% python3 -q
>>> import numpy as np
>>> from numpy import linalg as LA
>>> np.set_printoptions(precision=2, suppress=True, linewidth=100)
>>> A = np.array([[-2.0, 0.0], [0.0, -2.0]])
>>> u = np.array([6, 9, 6])
>>> np.correlate(A[1], A[0], "full")
array([0., 0., 4.])
>>> LA.matrix_rank(A - A[0, 0] * np.eye(2))
np.int64(0)
>>> np.round(LA.det(A[::-1]), 2)
np.float64(-4.0)
>>> np.poly(A)
array([1., 4., 4.])
>>> np.kron(np.eye(2, dtype=int), A)
array([[-2.,  0., -0.,  0.],
       [ 0., -2.,  0., -0.],
       [-0.,  0., -2.,  0.],
       [ 0., -0.,  0., -2.]])
>>> LA.eigvals(A)
array([-2., -2.])
>>> np.einsum("ij,ji->", A, A)
np.float64(8.0)
>>> rng = np.random.default_rng(67)
>>> idx = rng.permutation(2)
>>> M2 = A[:, idx] * rng.choice([-1, 1], 2)
>>> M2
array([[-0., -2.],
       [ 2.,  0.]])
>>> left, _, vt = LA.svd(A.T @ M2)
>>> idx
array([1, 0])
>>> left @ vt
array([[ 0.,  1.],
       [-1.,  0.]])
>>> vals, V = LA.eigh(A)
>>> LA.eigvalsh(A @ A)
array([4., 4.])
>>> LA.eigvalsh(A + 3 * np.eye(2))
array([1., 1.])
>>> np.unique(vals.round(6) + 0, return_counts=True)[1]
array([2])
>>> E = np.load("test6.npy")
>>> E
array([[ 2,  5,  2,  0],
       [ 5, 14,  8,  3],
       [ 2,  8, 11,  6],
       [ 0,  3,  6,  6]])
>>> # rows and columns are dependent
>>> def softmax(z):
...     e = np.exp(z - z.max(axis=-1, keepdims=True))
...     return e / e.sum(axis=-1, keepdims=True)
... 
>>> np.round(softmax(10 * E[1]), 2) + 0
array([0., 1., 0., 0.])
>>> softmax(E).sum(axis=1)
array([1., 1., 1., 1.])
>>> np.round(softmax(E[1]), 2) + 0
array([0., 1., 0., 0.])
>>> S = E @ E.T / np.sqrt(4)
>>> np.round(softmax(S), 2) + 0
array([[0.  , 1.  , 0.  , 0.  ],
       [0.  , 1.  , 0.  , 0.  ],
       [0.  , 0.82, 0.18, 0.  ],
       [0.  , 0.  , 1.  , 0.  ]])
>>> np.round(softmax(S + np.triu(np.full(S.shape, -np.inf), 1)), 2) + 0
array([[1.  , 0.  , 0.  , 0.  ],
       [0.  , 1.  , 0.  , 0.  ],
       [0.  , 0.82, 0.18, 0.  ],
       [0.  , 0.  , 1.  , 0.  ]])
>>> softmax(S).round(6).argmax(axis=1)
array([1, 1, 1, 2])
>>> left, sig, vt = LA.svd(E)
>>> sig.round(2) + 0
array([23.95,  7.56,  1.49,  0.  ])
>>> M2 = left[:, :3] @ np.diag(sig[:3]) @ vt[:3]
>>> np.round(np.abs(E - M2).max(), 2)
np.float64(0.0)
>>> LA.matrix_rank(E, rtol=0.05)
np.int64(3)
>>> LA.matrix_rank(M2)
np.int64(3)
>>> np.argsort(-LA.norm(E, axis=0).round(6), kind="stable")[:3]
array([1, 2, 3])
>>> round(float(LA.norm(E, 2) / LA.norm(E)), 2)
0.95
>>> LA.cond(E) > 100
np.True_
>>> LA.matrix_rank(E, rtol=0.1)
np.int64(2)
>>> round(float(LA.det(E.T)), 2)
0.0
>>> np.round(LA.eigvals(E), 2) + 0
array([23.95,  7.56,  0.  ,  1.49])
>>> np.einsum("ij,ji->", E, E)
np.int64(633)
>>> u, v = E[1], E[2]
>>> u @ u
np.int64(294)
>>> pr = (u @ v) / (u @ u) * u
>>> np.round(LA.norm(u + v) ** 2 + LA.norm(u - v) ** 2, 2)
np.float64(1038.0)
>>> X = np.load("mat.npy")
>>> X
array([[0, 1, 1, 0],
       [1, 0, 1, 0],
       [1, 1, 0, 0],
       [0, 0, 0, 0]])
>>> # 2 blocks once reordered
>>> rk = LA.matrix_rank(X)
>>> rk
np.int64(3)
>>> null = LA.svd(X)[2][rk:].T
>>> null @ null.T
array([[0., 0., 0., 0.],
       [0., 0., 0., 0.],
       [0., 0., 0., 0.],
       [0., 0., 0., 1.]])
>>> X @ null
array([[0.],
       [0.],
       [0.],
       [0.]])
>>> np.allclose(X @ null, 0)
True
>>> [int(LA.matrix_rank(np.delete(X, i, axis=0))) for i in range(4)]
[2, 2, 2, 3]
>>> left, sig, vt = LA.svd(X)
>>> sig
array([2., 1., 1., 0.])
>>> M2 = left[:, :3] @ np.diag(sig[:3]) @ vt[:3]
>>> round(float(np.abs(X - M2).max()), 2)
0.0
>>> LA.matrix_rank(X, rtol=0.05)
np.int64(3)
>>> LA.matrix_rank(M2)
np.int64(3)
>>> vals, V = LA.eigh(X)
>>> np.round(V.T @ X @ V, 2) + 0
array([[-1.,  0.,  0.,  0.],
       [ 0., -1.,  0.,  0.],
       [ 0.,  0.,  0.,  0.],
       [ 0.,  0.,  0.,  2.]])
>>> np.abs(V[:, -1]).round(6).argmax()
np.int64(0)
>>> (vals > 1e-8).sum(), (vals < -1e-8).sum()
(np.int64(1), np.int64(2))
>>> np.round(V.T @ V, 2) + 0
array([[1., 0., 0., 0.],
       [0., 1., 0., 0.],
       [0., 0., 1., 0.],
       [0., 0., 0., 1.]])
>>> np.abs(V[:, -1])
array([0.58, 0.58, 0.58, 0.  ])
>>> mat = np.load("case14.npy")
>>> mat
array([[  4,  -7,  -7,   0],
       [ -3, -12,  -1,   7],
       [-10, -17,  -9,   3],
       [ -7, -14,  -2,  10],
       [  0, -15,   6,  10],
       [  7, -23,  -3,   3],
       [  8, -20,  -5,   6],
       [  3, -20,  -6,   2],
       [  0, -29,  -1,   7],
       [  1, -27,  -5,  14],
       [  3, -22,  -9,   7]])
>>> x = np.array([-3, 2, -1, -3])
>>> rhs = mat @ x
>>> LA.solve(mat.T @ mat, mat.T @ rhs)
array([-3.,  2., -1., -3.])
>>> rhs = rhs + 0.3 * rng.normal(size=11)
>>> rhs
array([-19.03, -35.11,  -3.57, -34.75, -65.85, -72.8 , -77.33, -48.72, -78.19, -94.06, -64.63])
>>> beta, *_ = LA.lstsq(mat, rhs)
>>> beta
array([-3.02,  1.99, -1.01, -3.01])
>>> [round(float(LA.norm(LA.solve(mat.T @ mat + lam * np.eye(4), mat.T @ rhs))), 2) for lam in (0, 1, 10, 100)]
[4.82, 4.8, 4.62, 3.73]
>>> beta.round()
array([-3.,  2., -1., -3.])
>>> np.round(mat.T @ (rhs - mat @ beta), 2) + 0
array([0., 0., 0., 0.])
>>> th = np.radians(45)
>>> R = np.eye(4)
>>> R[0, 0] = R[1, 1] = np.cos(th)
>>> R[0, 1], R[1, 0] = -np.sin(th), np.sin(th)
>>> R
array([[ 0.71, -0.71,  0.  ,  0.  ],
       [ 0.71,  0.71,  0.  ,  0.  ],
       [ 0.  ,  0.  ,  1.  ,  0.  ],
       [ 0.  ,  0.  ,  0.  ,  1.  ]])
>>> M2 = mat @ R.T
>>> np.allclose(mat @ mat.T, M2 @ M2.T)
True
>>> round(float(LA.det(R)), 2), np.round(np.trace(R), 2)
(1.0, np.float64(3.41))
>>> np.allclose(LA.norm(mat, axis=1), LA.norm(M2, axis=1))
True
>>> LA.svd(mat, compute_uv=False), LA.svd(M2, compute_uv=False)
(array([70.05, 18.24, 15.33,  8.18]), array([70.05, 18.24, 15.33,  8.18]))
>>> np.count_nonzero(R)
np.int64(6)
>>> np.round(R.sum(axis=0), 2) + 0
array([1.41, 0.  , 1.  , 1.  ])
>>> np.round(np.diff(R, axis=0), 2) + 0
array([[ 0.  ,  1.41,  0.  ,  0.  ],
       [-0.71, -0.71,  1.  ,  0.  ],
       [ 0.  ,  0.  , -1.  ,  1.  ]])
>>> LA.svd(R, compute_uv=False)
array([1., 1., 1., 1.])
>>> cov = np.cov(mat, rowvar=False)
>>> np.argsort(-mat.std(axis=0).round(6), kind="stable")
array([1, 0, 2, 3])
>>> np.round(np.corrcoef(mat[:, 1], mat[:, 2])[0, 1], 2)
np.float64(0.06)
>>> LA.eigvalsh(cov)[::-1]
array([48.62, 32.08, 21.49,  6.49])
>>> cov
array([[30.27, -8.56, -0.91, -4.86],
       [-8.56, 42.82,  1.65, -9.68],
       [-0.91,  1.65, 18.76,  7.85],
       [-4.86, -9.68,  7.85, 16.82]])
>>> np.argwhere(np.triu(np.abs(np.corrcoef(mat.T)) > 0.8, 1))
array([], shape=(0, 2), dtype=int64)
>>> np.corrcoef(mat.T)
array([[ 1.  , -0.24, -0.04, -0.22],
       [-0.24,  1.  ,  0.06, -0.36],
       [-0.04,  0.06,  1.  ,  0.44],
       [-0.22, -0.36,  0.44,  1.  ]])
>>> np.median(mat, axis=0)
array([  1., -20.,  -5.,   7.])
>>> mat.std(axis=0)
array([5.25, 6.24, 4.13, 3.91])
>>> cov.shape
(4, 4)
>>> P = mat @ LA.solve(mat.T @ mat, mat.T)
>>> P @ mat[:, 1]
array([ -7., -12., -17., -14., -15., -23., -20., -20., -29., -27., -22.])
>>> round(np.trace(P), 2)
np.float64(4.0)
>>> np.diag(P)
array([0.23, 0.11, 0.71, 0.35, 0.47, 0.36, 0.3 , 0.23, 0.5 , 0.43, 0.3 ])
>>> np.round(LA.eigvalsh(P), 2) + 0
array([0., 0., 0., 0., 0., 0., 0., 1., 1., 1., 1.])
>>> M2 = np.array([[0, -3, -1, 1, -1],
...     [0, -1, 2, 2, 2],
...     [-1, -1, -2, 2, 2],
...     [-2, -1, 1, 0, 1],
...     [-2, -1, 0, -1, 3]])
>>> M2[-1] = M2[0]
>>> J = M2 + 0.3 * np.eye(5)
>>> J
array([[ 0.3, -3. , -1. ,  1. , -1. ],
       [ 0. , -0.7,  2. ,  2. ,  2. ],
       [-1. , -1. , -1.7,  2. ,  2. ],
       [-2. , -1. ,  1. ,  0.3,  1. ],
       [ 0. , -3. , -1. ,  1. , -0.7]])
>>> left, sig, vt = LA.svd(X)
>>> V = vt[:(sig > 1e-8).sum()]
>>> x = X[2] + -2 * X[0] + rng.integers(2) * np.eye(4)[3]
>>> x
array([ 1., -1., -2.,  0.])
>>> np.diag(V.T @ V)
array([1., 1., 1., 0.])
>>> np.allclose(V.T @ V @ x, x)
True
>>> np.round(V.T @ V, 2) + 0
array([[1., 0., 0., 0.],
       [0., 1., 0., 0.],
       [0., 0., 1., 0.],
       [0., 0., 0., 0.]])
>>> W0 = np.loadtxt("run5.csv", delimiter=",")
>>> W0
array([[ 1.  ,  0.  ,  0.  ],
       [ 0.  ,  0.5 ,  0.87],
       [ 0.  , -0.87,  0.5 ]])
>>> # 2 groups of indices that never mix
>>> x = np.array([9, 9, 5])
>>> round(LA.det(W0), 2)
np.float64(1.0)
>>> W0.T @ (W0 @ x)
array([9., 9., 5.])
>>> np.sort(np.abs(np.degrees(np.angle(LA.eigvals(W0)))))
array([ 0., 60., 60.])
>>> x = np.array([0, 3, 1])
>>> h1 = np.maximum(W0 @ x, 0)
>>> h1
array([0.  , 2.37, 0.  ])
>>> np.flatnonzero(h1 > 1e-9)
array([1])
>>> arr = np.load("dump.npy")
>>> arr
array([[0., 1., 2.],
       [1., 0., 0.],
       [2., 0., 0.]])
>>> idx = rng.permutation(3)
>>> idx
array([1, 0, 2])
>>> M2 = arr[idx][:, idx]
>>> np.round(np.sort(np.abs(LA.eigvals(M2))), 2) + 0
array([0.  , 2.24, 2.24])
>>> np.round(LA.det(M2), 2), round(LA.det(arr[idx]), 2)
(np.float64(0.0), np.float64(0.0))
>>> np.diag(M2)
array([0., 0., 0.])
>>> rk = LA.matrix_rank(arr)
>>> rk
np.int64(2)
>>> null = LA.svd(arr)[2][rk:].T
>>> np.allclose(arr @ null, 0)
True
>>> [int(LA.matrix_rank(np.delete(arr, i, axis=0))) for i in range(3)]
[1, 2, 2]
>>> arr @ null
array([[0.],
       [0.],
       [0.]])
>>> LA.matrix_rank(arr.T @ arr), LA.matrix_rank(arr @ arr.T)
(np.int64(2), np.int64(2))
>>> [int(LA.matrix_rank(arr[:, :j + 1])) for j in range(3)]
[1, 2, 2]
>>> P = np.triu(np.array([[-2, -1, 3], [2, 1, 1], [-2, 3, -1]]), 1) + np.eye(3)
>>> M2 = P @ arr @ LA.inv(P)
>>> LA.matrix_rank(M2)
np.int64(2)
>>> np.trace(M2), np.trace(arr)
(np.float64(0.0), np.float64(0.0))
>>> np.poly(M2)
array([ 1.,  0., -5.,  0.])
>>> M2 = arr + rng.integers(-2, 3, (3, 2)) @ rng.integers(-2, 3, (2, 3))
>>> M2
array([[ 0.,  0.,  1.],
       [ 0.,  0., -1.],
       [ 3.,  0.,  1.]])
>>> np.round(LA.svd(M2 - arr, compute_uv=False), 2) + 0
array([2.18, 1.13, 0.  ])
>>> M2 = np.array([[-1, 1, -3, -3], [1, 1, 0, 1], [-3, -3, -1, 0], [0, 0, 2, 1]])
>>> K = np.triu(M2, 1)
>>> K
array([[ 0,  1, -3, -3],
       [ 0,  0,  0,  1],
       [ 0,  0,  0,  0],
       [ 0,  0,  0,  0]])
>>> LA.matrix_rank(K, rtol=0.1)
np.int64(2)
>>> round(LA.norm(K, 2) / LA.norm(K), 2)
np.float64(0.99)
>>> P = np.triu(np.array([[0, 9, 0, 2], [5, 3, 1, 5], [7, 8, 6, 3], [4, 8, 8, 1]]), 1) + np.eye(4)
>>> M2 = P @ K @ LA.inv(P)
>>> np.poly(M2)
array([1., 0., 0., 0., 0.])
>>> np.trace(M2), np.trace(K)
(np.float64(0.0), np.int64(0))
>>> idx = rng.permutation(4)
>>> idx
array([3, 0, 2, 1])
>>> M2 = K[idx][:, idx]
>>> M2
array([[ 0,  0,  0,  0],
       [-3,  0, -3,  1],
       [ 0,  0,  0,  0],
       [ 1,  0,  0,  0]])
>>> round(float(LA.det(M2)), 2), round(float(LA.det(K[idx])), 2)
(0.0, 0.0)
>>> np.sort(np.abs(LA.eigvals(M2)))
array([0., 0., 0., 0.])
>>> np.allclose(M2, K)
False
>>> np.trace(M2)
np.int64(0)
